>>> import numpy as np
>>> np.set_printoptions(precision=3, suppress=True, linewidth=160)
>>> data = np.loadtxt("test7.csv", delimiter=",")
>>> data
array([[8., 0., 4., 0., 4., 2., 2., 2., 4.],
       [0., 4., 0., 0., 0., 0., 0., 0., 0.],
       [4., 0., 8., 0., 4., 2., 2., 2., 4.],
       [0., 0., 0., 4., 0., 0., 0., 0., 0.],
       [4., 0., 4., 0., 8., 2., 2., 2., 4.],
       [2., 0., 2., 0., 2., 5., 1., 1., 2.],
       [2., 0., 2., 0., 2., 1., 5., 1., 2.],
       [2., 0., 2., 0., 2., 1., 1., 5., 2.],
       [4., 0., 4., 0., 4., 2., 2., 2., 8.]])
>>> rng = np.random.default_rng(303160)
>>> idx = rng.permutation(9)
>>> idx
array([6, 1, 7, 4, 3, 0, 5, 8, 2])
>>> Y = data[idx][:, idx]
>>> Y
array([[5., 0., 1., 2., 0., 2., 1., 2., 2.],
       [0., 4., 0., 0., 0., 0., 0., 0., 0.],
       [1., 0., 5., 2., 0., 2., 1., 2., 2.],
       [2., 0., 2., 8., 0., 4., 2., 4., 4.],
       [0., 0., 0., 0., 4., 0., 0., 0., 0.],
       [2., 0., 2., 4., 0., 8., 2., 4., 4.],
       [1., 0., 1., 2., 0., 2., 5., 2., 2.],
       [2., 0., 2., 4., 0., 4., 2., 8., 4.],
       [2., 0., 2., 4., 0., 4., 2., 4., 8.]])
>>> L = np.linalg.cholesky(data)
>>> L @ L.T
array([[8., 0., 4., 0., 4., 2., 2., 2., 4.],
       [0., 4., 0., 0., 0., 0., 0., 0., 0.],
       [4., 0., 8., 0., 4., 2., 2., 2., 4.],
       [0., 0., 0., 4., 0., 0., 0., 0., 0.],
       [4., 0., 4., 0., 8., 2., 2., 2., 4.],
       [2., 0., 2., 0., 2., 5., 1., 1., 2.],
       [2., 0., 2., 0., 2., 1., 5., 1., 2.],
       [2., 0., 2., 0., 2., 1., 1., 5., 2.],
       [4., 0., 4., 0., 4., 2., 2., 2., 8.]])
>>> np.linalg.eigvalsh(data).min() > 0
np.True_
>>> f = np.array([4, -2, -5, 0, 2, -4, -3, 0, -3])
>>> Y = data + np.outer(f, np.eye(9)[5])
>>> np.linalg.matrix_rank(Y - data)
np.int64(1)
>>> Y
array([[ 8.,  0.,  4.,  0.,  4.,  6.,  2.,  2.,  4.],
       [ 0.,  4.,  0.,  0.,  0., -2.,  0.,  0.,  0.],
       [ 4.,  0.,  8.,  0.,  4., -3.,  2.,  2.,  4.],
       [ 0.,  0.,  0.,  4.,  0.,  0.,  0.,  0.,  0.],
       [ 4.,  0.,  4.,  0.,  8.,  4.,  2.,  2.,  4.],
       [ 2.,  0.,  2.,  0.,  2.,  1.,  1.,  1.,  2.],
       [ 2.,  0.,  2.,  0.,  2., -2.,  5.,  1.,  2.],
       [ 2.,  0.,  2.,  0.,  2.,  1.,  1.,  5.,  2.],
       [ 4.,  0.,  4.,  0.,  4., -1.,  2.,  2.,  8.]])
>>> round(float(np.linalg.det(Y) / np.linalg.det(data)), 3), np.round(1 + np.linalg.solve(data, f)[5], 3)
(0.12, np.float64(0.12))
>>> w, vecs = np.linalg.eigh(data)
>>> np.round(np.abs(vecs[:, -1]), 3) + 0
array([0.459, 0.   , 0.459, 0.   , 0.459, 0.229, 0.229, 0.229, 0.459])
>>> np.linalg.eigvalsh(data @ data)
array([ 16.,  16.,  16.,  16.,  16.,  16.,  16.,  16., 529.])
>>> np.abs(vecs[:, -1]).round(6).argmax()
np.int64(0)
>>> np.unique(w.round(6) + 0, return_counts=True)[1]
array([8, 1])
>>> np.round(vecs.T @ data @ vecs, 3) + 0
array([[ 4.,  0.,  0.,  0.,  0.,  0.,  0.,  0.,  0.],
       [ 0.,  4.,  0.,  0.,  0.,  0.,  0.,  0.,  0.],
       [ 0.,  0.,  4.,  0.,  0.,  0.,  0.,  0.,  0.],
       [ 0.,  0.,  0.,  4.,  0.,  0.,  0.,  0.,  0.],
       [ 0.,  0.,  0.,  0.,  4.,  0.,  0.,  0.,  0.],
       [ 0.,  0.,  0.,  0.,  0.,  4.,  0.,  0.,  0.],
       [ 0.,  0.,  0.,  0.,  0.,  0.,  4.,  0.,  0.],
       [ 0.,  0.,  0.,  0.,  0.,  0.,  0.,  4.,  0.],
       [ 0.,  0.,  0.,  0.,  0.,  0.,  0.,  0., 23.]])
>>> J = np.loadtxt("x.csv", delimiter=",")
>>> J
array([[-11.,  19.,  -1.,  -5.],
       [  0.,   0.,   0.,   0.],
       [  0.,   0.,   0.,   0.],
       [ -6.,  10.,   1.,  -2.],
       [  1.,   7.,  -1.,   0.],
       [  0.,   0.,   0.,   0.],
       [ -8.,  16., -10.,  -3.],
       [  0.,   0.,   0.,   0.],
       [  0.,   0.,   0.,   0.],
       [  0.,   0.,   0.,   0.],
       [  0.,   0.,   0.,   0.],
       [  0.,   0.,   0.,   0.],
       [-12.,  12.,   0.,  -5.],
       [ -9.,   9.,  -9.,  -3.],
       [  1.,   7.,  -1.,   0.],
       [  1.,   7.,  -1.,   0.],
       [-12.,  12.,   0.,  -5.],
       [  0.,   0.,   0.,   0.],
       [ -9.,   9.,  -9.,  -3.],
       [-19.,  15.,   2.,  -7.],
       [ -3.,   3.,   9.,  -2.],
       [-10.,   6.,  11.,  -4.],
       [  1.,   7.,  -1.,   0.],
       [ -7.,   3.,   2.,  -2.],
       [  0.,   0.,   0.,   0.],
       [  0.,   0.,   0.,   0.],
       [ -9.,   9.,  -9.,  -3.],
       [  0.,   0.,   0.,   0.]])
>>> # row 2 repeats row 1
>>> Y = J[0, 0] * J[1:] - np.outer(J[1:, 0], J[0])
>>> Y
array([[   0.,   -0.,    0.,    0.],
       [   0.,   -0.,    0.,    0.],
       [   0.,    4.,  -17.,   -8.],
       [   0.,  -96.,   12.,    5.],
       [   0.,   -0.,    0.,    0.],
       [   0.,  -24.,  102.,   -7.],
       [   0.,   -0.,    0.,    0.],
       [   0.,   -0.,    0.,    0.],
       [   0.,   -0.,    0.,    0.],
       [   0.,   -0.,    0.,    0.],
       [   0.,   -0.,    0.,    0.],
       [   0.,   96.,  -12.,   -5.],
       [   0.,   72.,   90.,  -12.],
       [   0.,  -96.,   12.,    5.],
       [   0.,  -96.,   12.,    5.],
       [   0.,   96.,  -12.,   -5.],
       [   0.,   -0.,    0.,    0.],
       [   0.,   72.,   90.,  -12.],
       [   0.,  196.,  -41.,  -18.],
       [   0.,   24., -102.,    7.],
       [   0.,  124., -131.,   -6.],
       [   0.,  -96.,   12.,    5.],
       [   0.,  100.,  -29.,  -13.],
       [   0.,   -0.,    0.,    0.],
       [   0.,   -0.,    0.,    0.],
       [   0.,   72.,   90.,  -12.],
       [   0.,   -0.,    0.,    0.]])
>>> np.flatnonzero(~Y.round(6).any(axis=1))
array([ 0,  1,  4,  6,  7,  8,  9, 10, 16, 23, 24, 26])
>>> np.linalg.matrix_rank(Y), np.linalg.matrix_rank(J)
(np.int64(3), np.int64(4))
>>> J[:, 0] / J[0, 0]
array([ 1.   , -0.   , -0.   ,  0.545, -0.091, -0.   ,  0.727, -0.   , -0.   , -0.   , -0.   , -0.   ,  1.091,  0.818, -0.091, -0.091,  1.091, -0.   ,  0.818,
        1.727,  0.273,  0.909, -0.091,  0.636, -0.   , -0.   ,  0.818, -0.   ])
